>>> import numpy as np
>>> from numpy import linalg as LA
>>> np.set_printoptions(suppress=True, linewidth=100)
>>> X = np.array([[-0.23, 0.66, -0.77, 1.14], [1.89, 2.1, -0.78, -0.53]])
>>> X
array([[-0.23,  0.66, -0.77,  1.14],
       [ 1.89,  2.1 , -0.78, -0.53]])
>>> u = np.array([4, 4, 5])
>>> print(np.round(np.array([np.convolve(row, u, "same") for row in X]), 2))
[[ 1.72 -1.59  4.78  0.71]
 [15.96 14.73  5.26 -6.02]]
>>> rng = np.random.default_rng(575)
>>> A = rng.normal(size=(16, 5))
>>> A = 10 * A / LA.norm(A, axis=1, keepdims=True)
>>> A.round(2)
array([[-4.39,  4.28, -4.8 ,  2.12, -5.9 ],
       [-0.48, -7.1 ,  0.84, -6.61,  2.21],
       [ 3.5 ,  3.84,  1.93, -1.39, -8.21],
       [ 1.87, -4.89, -0.47,  5.07, -6.83],
       [-6.11,  0.95, -1.94,  7.26, -2.31],
       [-0.93,  5.38,  7.36, -1.8 ,  3.58],
       [ 9.03, -2.12,  0.14, -2.31, -2.94],
       [ 1.48,  3.56,  0.95,  8.36, -3.8 ],
       [-8.29, -2.23,  0.9 ,  0.29, -5.03],
       [-0.97,  3.03, -2.31,  9.09,  1.41],
       [-7.78, -2.9 , -4.94,  2.45, -0.74],
       [ 2.97, -5.84, -1.06,  4.01,  6.32],
       [ 1.05,  7.49, -4.19, -5.02,  0.11],
       [-1.71,  2.54,  4.68, -7.38,  3.77],
       [-4.92, -1.33, -5.08, -6.91,  0.69],
       [-2.7 ,  2.68, -6.86,  2.58, -5.63]])
>>> cent = A[[6, 12]].astype(float)
>>> for _ in range(4):
...     labels = LA.norm(A[:, None] - cent, axis=-1).argmin(axis=1)
...     cent = np.array([A[labels == j].mean(axis=0) for j in range(2)])
... 
>>> labels
array([1, 0, 0, 0, 1, 1, 0, 0, 1, 1, 1, 0, 1, 1, 1, 1])
>>> np.abs(cent[1] - cent[0]).argmax()
np.int64(0)
>>> def softmax(z):
...     e = np.exp(z - z.max(axis=-1, keepdims=True))
...     return e / e.sum(axis=-1, keepdims=True)
... 
>>> np.round(softmax(10 * X[0]), 2) + 0
array([0.  , 0.01, 0.  , 0.99])
>>> print(np.round(softmax(X[0]), 2))
[0.13 0.31 0.07 0.49]
>>> np.round(softmax(X[0] + 3), 2)
array([0.13, 0.31, 0.07, 0.49])
>>> att = X @ X.T / np.sqrt(4)
>>> softmax(att).round(6).argmax(axis=1)
array([0, 1])
>>> np.round(softmax(att)[0] @ X, 2)
array([ 0.47,  1.13, -0.77,  0.59])
>>> print(np.round(softmax(att + np.triu(np.full(att.shape, -np.inf), 1)), 2))
[[1.   0.  ]
 [0.02 0.98]]
>>> K = np.loadtxt("data.csv", delimiter=",")
>>> K
array([[-4., -9., -2., -3.],
       [-3., -4., -9., -2.],
       [-2., -3., -4., -9.],
       [-9., -2., -3., -4.]])
>>> out = np.array([[-3, -9], [-6, -1]])
>>> cent = np.kron(out, K)
>>> cent
array([[12., 27.,  6.,  9., 36., 81., 18., 27.],
       [ 9., 12., 27.,  6., 27., 36., 81., 18.],
       [ 6.,  9., 12., 27., 18., 27., 36., 81.],
       [27.,  6.,  9., 12., 81., 18., 27., 36.],
       [24., 54., 12., 18.,  4.,  9.,  2.,  3.],
       [18., 24., 54., 12.,  3.,  4.,  9.,  2.],
       [12., 18., 24., 54.,  2.,  3.,  4.,  9.],
       [54., 12., 18., 24.,  9.,  2.,  3.,  4.]])
>>> hat = np.triu(np.array([[0, 1, 3, 1], [2, 0, 4, 2], [5, 4, 1, 2], [1, 1, 4, 5]]), 1) + np.eye(4)
>>> out = hat @ K @ LA.inv(hat)
>>> print(out)
[[ -22.   -2.   48. -106.]
 [ -29.    9.   20.  -75.]
 [ -20.   13.   -2.  -19.]
 [  -9.    7.   -4.   -1.]]
>>> LA.matrix_rank(out)
np.int64(4)
>>> print(hat @ K - K @ hat)
[[-18. -11.  24.  -7.]
 [-26. -13.   3. -15.]
 [-18.  -2.  12.   8.]
 [  0.   9.  35.  19.]]
>>> x = np.array([1, -2, 2, 1])
>>> target = K @ x
>>> target
array([  7., -15., -13., -15.])
>>> np.round(LA.solve(K, -2 * target), 2)
array([-2.,  4., -4., -2.])
>>> print(np.round(LA.solve(K, K[:, 1]), 2) + 0)
[0. 1. 0. 0.]
>>> np.allclose(K, K.T)
False
>>> LA.determinant(K)
Traceback (most recent call last):
  File "<python-input-39>", line 1, in <module>
    LA.determinant(K)
    ^^^^^^^^^^^^^^
AttributeError: module 'numpy.linalg' has no attribute 'determinant'
>>> np.round(LA.det(K), 2)
np.float64(-4320.0)
>>> round(float(np.abs(LA.eigvals(K)).max()), 2)
18.0
>>> np.round(np.sort(np.abs(LA.eigvals(K))), 2)
array([ 6.  ,  6.32,  6.32, 18.  ])
>>> assert K == K.T
Traceback (most recent call last):
  File "<python-input-43>", line 1, in <module>
    assert K == K.T
           ^^^^^^^^
ValueError: The truth value of an array with more than one element is ambiguous. Use a.any() or a.all()
>>> print(np.trace(K))
-16.0
>>> U, sv = LA.svd(K)
Traceback (most recent call last):
  File "<python-input-45>", line 1, in <module>
    U, sv = LA.svd(K)
    ^^^^^
ValueError: too many values to unpack (expected 2)
>>> U, sv, Vt = LA.svd(K, full_matrices=False)
>>> sv.round(2)
array([18.  ,  6.32,  6.32,  6.  ])
>>> print(np.abs(U[:, 0]).round(6).argmax())
0
>>> np.round(np.sqrt((sv ** 2).sum()), 2), round(LA.norm(K), 2)
(np.float64(20.98), np.float64(20.98))
